>>> import numpy as np
>>> np.set_printoptions(suppress=True, linewidth=160)
>>> F = np.loadtxt("data.csv", delimiter=",")
>>> F
array([[ -4.29,  -5.51,  -4.61,  -6.53],
       [ -3.41,  -3.62,  -3.43,  -4.97],
       [ -8.92, -11.1 ,  -9.17, -12.41],
       [  3.55,   4.81,   3.51,   5.23],
       [ -4.54,  -5.71,  -4.56,  -6.17],
       [  6.28,   7.3 ,   6.47,   8.71],
       [ -0.36,   0.32,  -0.45,   0.1 ],
       [ -6.51,  -7.89,  -6.31,  -9.2 ],
       [-12.26, -13.84, -11.53, -17.12],
       [ -5.84,  -7.48,  -6.21,  -8.18],
       [  1.7 ,   2.23,   1.21,   2.63],
       [ -5.73,  -6.61,  -5.5 ,  -8.09],
       [-11.32, -13.22, -11.1 , -15.62],
       [ -3.09,  -3.79,  -2.34,  -4.15],
       [ -5.48,  -5.73,  -4.9 ,  -6.57],
       [ -1.19,  -2.29,  -1.9 ,  -2.72],
       [ -1.84,  -2.22,  -2.09,  -3.  ]])
>>> idx = F[:, 3] > np.median(F[:, 3])
>>> r0 = F[idx].mean(axis=0) - F[~idx].mean(axis=0)
>>> ((F - F.mean(axis=0)) @ r0 > 0).astype(int)
array([0, 1, 0, 1, 0, 1, 1, 0, 0, 0, 1, 0, 0, 1, 0, 1, 1])
>>> rng = np.random.default_rng(999)
>>> idx = rng.permutation(4)
>>> M2 = F[:, idx] * rng.choice([-1, 1], 4)
>>> M2
array([[ -6.53,   4.61,  -4.29,   5.51],
       [ -4.97,   3.43,  -3.41,   3.62],
       [-12.41,   9.17,  -8.92,  11.1 ],
       [  5.23,  -3.51,   3.55,  -4.81],
       [ -6.17,   4.56,  -4.54,   5.71],
       [  8.71,  -6.47,   6.28,  -7.3 ],
       [  0.1 ,   0.45,  -0.36,  -0.32],
       [ -9.2 ,   6.31,  -6.51,   7.89],
       [-17.12,  11.53, -12.26,  13.84],
       [ -8.18,   6.21,  -5.84,   7.48],
       [  2.63,  -1.21,   1.7 ,  -2.23],
       [ -8.09,   5.5 ,  -5.73,   6.61],
       [-15.62,  11.1 , -11.32,  13.22],
       [ -4.15,   2.34,  -3.09,   3.79],
       [ -6.57,   4.9 ,  -5.48,   5.73],
       [ -2.72,   1.9 ,  -1.19,   2.29],
       [ -3.  ,   2.09,  -1.84,   2.22]])
>>> Uu, _, Vh = np.linalg.svd(F.T @ M2)
>>> idx
array([3, 2, 0, 1])
>>> np.round(np.linalg.lstsq(F, M2)[0], 2) + 0
array([[ 0.,  0.,  1.,  0.],
       [ 0.,  0.,  0., -1.],
       [ 0., -1.,  0.,  0.],
       [ 1.,  0.,  0.,  0.]])
>>> np.round(Uu @ Vh, 2) + 0
array([[ 0.,  0.,  1.,  0.],
       [ 0.,  0.,  0., -1.],
       [ 0., -1.,  0.,  0.],
       [ 1.,  0.,  0.,  0.]])
>>> Z = np.array([[2, -1, -2, 1], [0, 0, 0, 0], [-1, 2, -1, -1]])
>>> M = np.repeat(Z, 11 // 3, axis=0)
>>> M = M + 0.1 * rng.normal(size=M.shape)
>>> M.round(2)
array([[ 1.95, -1.03, -2.07,  1.05],
       [ 1.89, -0.86, -1.94,  1.01],
       [ 1.99, -0.83, -1.95,  0.94],
       [ 0.01,  0.07, -0.09,  0.09],
       [-0.02,  0.03,  0.02, -0.18],
       [-0.05,  0.07, -0.2 , -0.13],
       [-0.95,  1.96, -1.  , -1.15],
       [-1.02,  2.02, -1.  , -1.1 ],
       [-0.87,  1.9 , -1.08, -0.83]])
>>> x = np.array([5, -2, -3, -3])
>>> target = M @ x
>>> np.round(np.linalg.lstsq(M, target)[0], 2)
array([ 5., -2., -3., -3.])
>>> np.round(np.linalg.pinv(M) @ M, 2) + 0
array([[1., 0., 0., 0.],
       [0., 1., 0., 0.],
       [0., 0., 1., 0.],
       [0., 0., 0., 1.]])
>>> np.round(np.linalg.solve(M.T @ M, M.T @ target), 2)
array([ 5., -2., -3., -3.])
>>> target = target + 0.02 * rng.normal(size=9)
>>> target.round(2)
array([14.84, 13.94, 14.65, -0.08,  0.32,  0.63, -2.22, -2.87, -2.42])
>>> coef, *_ = np.linalg.lstsq(M, target)
>>> np.round(M.T @ (target - M @ coef), 2) + 0
array([0., 0., 0., 0.])
>>> coef.round(2)
array([ 5.05, -2.02, -2.99, -3.1 ])
